% ipython --no-banner

In [1]: import numpy as np

In [2]: np.set_printoptions(suppress=True, linewidth=120)

In [3]: W0 = np.array([[2.0, 1.0, 0.0], [0.0, 2.0, 1.0], [0.0, 0.0, 2.0]])

In [4]: blk = np.stack([W0, 3 * W0, W0[::-1]])

In [5]: np.einsum("bij,cij->bc", blk, blk)
Out[5]: 
array([[ 14.,  42.,   5.],
       [ 42., 126.,  15.],
       [  5.,  15.,  14.]])

In [6]: blk.shape
Out[6]: (3, 3, 3)

In [7]: np.linalg.matrix_rank(blk.reshape(3, -1))
Out[7]: np.int64(2)

In [8]: np.linalg.matrix_rank(blk)
Out[8]: array([3, 3, 3])

In [9]: blk.sum(axis=0)
Out[9]: 
array([[ 8.,  4.,  2.],
       [ 0., 10.,  5.],
       [ 2.,  1.,  8.]])

In [10]: O, evecs = np.linalg.qr(W0[:, :1])[0], np.linalg.qr(W0[:, 1:])[0]

In [11]: sigma = np.linalg.svd(O.T @ evecs, compute_uv=False)

In [12]: (sigma > 0.9).sum()
Out[12]: np.int64(0)

In [13]: np.allclose(W0 @ W0.T, W0.T @ W0)
Out[13]: False

In [14]: round(float(np.linalg.det(W0)), 2)
Out[14]: 8.0

In [15]: np.round(np.linalg.matrix_power(W0, 2), 2)
Out[15]: 
array([[4., 4., 1.],
       [0., 4., 4.],
       [0., 0., 4.]])

In [16]: np.allclose(W0, W0.T)
Out[16]: False

In [17]: np.round(np.sort(np.abs(np.linalg.eigvals(W0))), 2)
Out[17]: array([2., 2., 2.])

In [18]: np.linalg.determinant(W0)
---------------------------------------------------------------------------
AttributeError                            Traceback (most recent call last)
Cell In[18], line 1
----> 1 np.linalg.determinant(W0)

AttributeError: module 'numpy.linalg' has no attribute 'determinant'

In [19]: (W0 - W0.T) / 2
Out[19]: 
array([[ 0. ,  0.5,  0. ],
       [-0.5,  0. ,  0.5],
       [ 0. , -0.5,  0. ]])

In [20]: [int(np.linalg.matrix_rank(np.linalg.matrix_power(W0, p))) for p in range(1, 4)]
Out[20]: [3, 3, 3]

In [21]: np.prod(np.diag(W0)), round(np.linalg.det(W0), 2)
Out[21]: (np.float64(8.0), np.float64(8.0))

In [22]: W0 @ W0
Out[22]: 
array([[4., 4., 1.],
       [0., 4., 4.],
       [0., 0., 4.]])

In [23]: x = np.array([3, 3, 3])

In [24]: W0 @ (2 * x)
Out[24]: array([18., 18., 12.])

In [25]: (W0 * x).sum(axis=1)
Out[25]: array([9., 9., 6.])

In [26]: W0 * x
Out[26]: 
array([[6., 3., 0.],
       [0., 6., 3.],
       [0., 0., 6.]])

In [27]: r0 = np.array([-1, -1, -3, 0])

In [28]: g = np.array([3, 4, -3, -2])

In [29]: arr = r0[:, None] + g[None, :]

In [30]: arr
Out[30]: 
array([[ 2,  3, -4, -3],
       [ 2,  3, -4, -3],
       [ 0,  1, -6, -5],
       [ 3,  4, -3, -2]])

In [31]: np.round(np.linalg.det(arr), 2)
Out[31]: np.float64(-0.0)

In [32]: np.allclose(arr @ arr.T, arr.T @ arr)
Out[32]: False

In [33]: np.allclose(arr, arr.T)
Out[33]: False

In [34]: np.trace(arr)
Out[34]: np.int64(-3)

In [35]: (arr - arr.T) / 2
Out[35]: 
array([[ 0. ,  0.5, -2. , -3. ],
       [-0.5,  0. , -2.5, -3.5],
       [ 2. ,  2.5,  0. , -1. ],
       [ 3. ,  3.5,  1. ,  0. ]])

In [36]: np.linalg.matrix_power(arr, 2)
Out[36]: 
array([[  1,  -1,  13,  11],
       [  1,  -1,  13,  11],
       [-13, -23,  47,  37],
       [  8,  10,  -4,  -2]])

In [37]: M2 = arr / np.sqrt((arr ** 2).mean(axis=1, keepdims=True))

In [38]: np.linalg.matrix_rank(M2) == np.linalg.matrix_rank(arr)
Out[38]: np.True_

In [39]: arr - arr.mean(axis=1, keepdims=True)
Out[39]: 
array([[ 2.5,  3.5, -3.5, -2.5],
       [ 2.5,  3.5, -3.5, -2.5],
       [ 2.5,  3.5, -3.5, -2.5],
       [ 2.5,  3.5, -3.5, -2.5]])

In [40]: np.round(np.linalg.norm(M2, axis=1), 2)
Out[40]: array([2., 2., 2., 2.])
